% ipython --no-banner

In [1]: import numpy as np

In [2]: import numpy.linalg as la

In [3]: np.set_printoptions(suppress=True, linewidth=200)

In [4]: tidy = lambda a: np.round(a, 3) + 0

In [5]: mat = np.load("out6.npy")

In [6]: mat
Out[6]: 
array([[0, 1, 1],
       [1, 0, 0],
       [1, 0, 0]])

In [7]: r0 = np.array([1, 3])

In [8]: np.array([np.convolve(row, r0, "same") for row in mat])
Out[8]: 
array([[0, 1, 4],
       [1, 3, 0],
       [1, 3, 0]])

In [9]: np.convolve(mat[1], r0)
Out[9]: array([1, 3, 0, 0])

In [10]: np.correlate(mat[1], mat[0], "full")
Out[10]: array([1, 1, 0, 0, 0])

In [11]: np.polyval(r0, mat[1])
Out[11]: array([4, 3, 3])

In [12]: ev, vecs = la.eigh(mat)

In [13]: x = np.array([2, 2, -1])

In [14]: (np.sign(vecs[:, -1].round(6)) == np.sign(vecs[0, -1].round(6))).astype(int)
Out[14]: array([1, 1, 1])

In [15]: np.abs(mat).sum(axis=1).max(), tidy(np.abs(ev).max())
Out[15]: (np.int64(2), np.float64(1.414))

In [16]: tidy(la.eigvalsh(mat[1:, 1:]))
Out[16]: array([0., 0.])

In [17]: tidy(vecs * np.abs(ev) @ vecs.T)
Out[17]: 
array([[1.414, 0.   , 0.   ],
       [0.   , 0.707, 0.707],
       [0.   , 0.707, 0.707]])

In [18]: tidy(x @ mat @ x / (x @ x)), tidy(ev[0]), tidy(ev[-1])
Out[18]: (np.float64(0.444), np.float64(-1.414), np.float64(1.414))

In [19]: tidy(la.eigvalsh(mat).min())
Out[19]: np.float64(-1.414)
